>>> import numpy as np
>>> np.set_printoptions(suppress=True, linewidth=160)
>>> J = np.load("a.npy")
>>> print(J)
[[ 1  0  0  0  0  0  0  0  0  0]
 [-2  1  0  0  0  0  0  0  0  0]
 [ 2 -5  1  0  0  0  0  0  0  0]
 [ 3 -2  1  1  0  0  0  0  0  0]
 [-4 -2 -3  3  1  0  0  0  0  0]
 [-3 -2  0  4 -5  1  0  0  0  0]
 [ 4  2 -3  0 -2  4  1  0  0  0]
 [-4  0 -5 -3  3  1  3  1  0  0]
 [ 4  1 -2 -5 -2 -1  2  2  1  0]
 [ 1 -4 -2 -2  3  3  1  0 -3  1]]
>>> # triangular, det is the product of the diagonal
>>> T = np.stack([J, 2 * J, J[::-1]])
>>> print(np.round(np.linalg.det(T), 2))
[   1. 1024.   -1.]
>>> print(np.linalg.matrix_rank(T))
[10 10 10]
>>> print(np.einsum("bij,cij->bc", T, T))
[[ 379  758   18]
 [ 758 1516   36]
 [  18   36  379]]
>>> print((T @ J.T).shape)
(3, 10, 10)
>>> print(np.round(np.linalg.norm(T, axis=(1, 2)), 2))
[19.47 38.94 19.47]
>>> print(np.linalg.matrix_rank(T.reshape(3, -1)))
2
>>> print(T.sum(axis=0))
[[  4  -4  -2  -2   3   3   1   0  -3   1]
 [ -2   4  -2  -5  -2  -1   2   2   1   0]
 [  2 -15  -2  -3   3   1   3   1   0   0]
 [ 13  -4   0   3  -2   4   1   0   0   0]
 [-15  -8  -9  13  -2   1   0   0   0   0]
 [-13  -8  -3  15 -14   3   0   0   0   0]
 [ 15   4  -8   1  -6  12   3   0   0   0]
 [-10  -5 -14  -9   9   3   9   3   0   0]
 [ 10   4  -6 -15  -6  -3   6   6   3   0]
 [  4 -12  -6  -6   9   9   3   0  -9   3]]
>>> print(T.shape)
(3, 10, 10)
